$ ipython --no-banner

In [1]: import numpy as np

In [2]: import numpy.linalg as la

In [3]: np.set_printoptions(suppress=True, linewidth=200)

In [4]: F = np.load("sample13.npy")

In [5]: F
Out[5]: 
array([[-2,  2,  2,  0,  0,  2],
       [ 0,  0, -1, -2,  2,  2],
       [ 0,  0,  2, -2, -1, -1],
       [ 0,  0,  0, -1,  0,  0],
       [ 0,  0,  0,  0,  1,  0],
       [ 0,  0,  0,  0,  0,  0]])

In [6]: # triangular

In [7]: np.abs(np.diag(la.qr(F)[1])) > 1e-9
Out[7]: array([ True, False,  True,  True,  True, False])

In [8]: np.round(F @ la.pinv(F) @ F, 3) + 0
Out[8]: 
array([[-2.,  2.,  2.,  0.,  0.,  2.],
       [ 0.,  0., -1., -2.,  2.,  2.],
       [ 0.,  0.,  2., -2., -1., -1.],
       [ 0.,  0.,  0., -1.,  0.,  0.],
       [ 0.,  0.,  0.,  0.,  1.,  0.],
       [ 0.,  0.,  0.,  0.,  0.,  0.]])

In [9]: np.unique(F.round(6), axis=0).shape
Out[9]: (6, 6)

In [10]: np.allclose(F[:-1].T @ la.lstsq(F[:-1].T, F[-1])[0], F[-1])
Out[10]: True

In [11]: W0 = np.loadtxt("arr.csv", delimiter=",")

In [12]: W0
Out[12]: 
array([[ 2.593, -1.152,  0.578, -2.626, -2.41 , -0.772],
       [-3.938,  1.784, -0.801,  3.923,  3.539,  1.185],
       [-1.28 ,  0.635, -0.215,  1.233,  1.206,  0.386],
       [ 2.59 , -1.172,  0.625, -2.575, -2.343, -0.947],
       [-2.532,  1.262, -0.466,  2.588,  2.438,  0.682],
       [ 3.917, -1.807,  0.968, -4.014, -3.562, -1.208],
       [ 1.358, -0.651,  0.322, -1.316, -1.292, -0.459],
       [-2.621,  1.341, -0.608,  2.601,  2.451,  0.7  ],
       [-0.023, -0.078, -0.012,  0.073, -0.051,  0.08 ],
       [ 2.593, -1.177,  0.623, -2.552, -2.422, -0.81 ],
       [ 2.58 , -1.185,  0.597, -2.571, -2.497, -0.824],
       [ 3.933, -1.828,  0.9  , -3.937, -3.617, -1.17 ],
       [ 3.891, -1.767,  0.942, -3.932, -3.541, -1.266],
       [-2.623,  1.216, -0.637,  2.642,  2.476,  0.73 ],
       [-3.986,  1.713, -0.904,  3.813,  3.703,  1.178]])

In [13]: x0 = np.array([1, 3, 0, 5, 1, 4])

In [14]: target = W0 @ x0

In [15]: np.round(la.solve(W0.T @ W0, W0.T @ target), 3) + 0
Out[15]: array([1., 3., 0., 5., 1., 4.])

In [16]: np.round(la.pinv(W0) @ W0, 3) + 0
Out[16]: 
array([[1., 0., 0., 0., 0., 0.],
       [0., 1., 0., 0., 0., 0.],
       [0., 0., 1., 0., 0., 0.],
       [0., 0., 0., 1., 0., 0.],
       [0., 0., 0., 0., 1., 0.],
       [0., 0., 0., 0., 0., 1.]])

In [17]: np.round(la.lstsq(W0, target)[0], 3) + 0
Out[17]: array([1., 3., 0., 5., 1., 4.])

In [18]: rng = np.random.default_rng(37)

In [19]: target = target + 0.05 * rng.normal(size=15)

In [20]: target.round(3)
Out[20]: array([-19.446,  29.285,   9.474, -19.899,  19.408, -29.942, -10.431,  19.581,   0.408, -19.285, -19.698, -29.484, -29.619,  19.632,  28.566])

In [21]: c, *_ = la.lstsq(W0, target)

In [22]: [round(float(la.norm(la.solve(W0.T @ W0 + lam * np.eye(6), W0.T @ target))), 2) for lam in (0, 1, 10, 100)]
Out[22]: [7.85, 4.19, 4.09, 3.37]

In [23]: np.round(W0.T @ (target - W0 @ c), 3) + 0
Out[23]: array([0., 0., 0., 0., 0., 0.])

In [24]: c.round(3)
Out[24]: array([1.875, 2.853, 0.255, 5.346, 1.587, 4.342])

In [25]: c.round()
Out[25]: array([2., 3., 0., 5., 2., 4.])

In [26]: M = np.load("test13.npy")

In [27]: M
Out[27]: 
array([[1, 1, 3],
       [1, 1, 3],
       [3, 3, 9]])

In [28]: # equal to its transpose

In [29]: x0 = np.array([-5, -3, 0])

In [30]: h1 = np.maximum(M @ x0, 0)

In [31]: np.maximum(M @ x0, 0) - np.maximum(-M @ x0, 0)
Out[31]: array([ -8,  -8, -24])

In [32]: M.T @ h1
Out[32]: array([0, 0, 0])

In [33]: M * (h1 > 1e-9)[:, None]
Out[33]: 
array([[0, 0, 0],
       [0, 0, 0],
       [0, 0, 0]])

In [34]: M2 = np.array([[0, 5], [3, 8], [2, 0]])

In [35]: np.einsum("ik,kj->ij", M, M2)
Out[35]: 
array([[ 9, 13],
       [ 9, 13],
       [27, 39]])

In [36]: np.einsum("ij->j", M)
Out[36]: array([ 5,  5, 15])

In [37]: M2.T @ M.T
Out[37]: 
array([[ 9,  9, 27],
       [13, 13, 39]])

In [38]: la.matrix_rank(M @ M2)
Out[38]: np.int64(1)

In [39]: np.vstack([M, M2.T]).shape
Out[39]: (5, 3)

In [40]: M @ M2
Out[40]: 
array([[ 9, 13],
       [ 9, 13],
       [27, 39]])

In [41]: la.matrix_rank(np.vstack([M, M2.T]))
Out[41]: np.int64(3)

In [42]: np.einsum("ij,ij->i", M, M)
Out[42]: array([11, 11, 99])
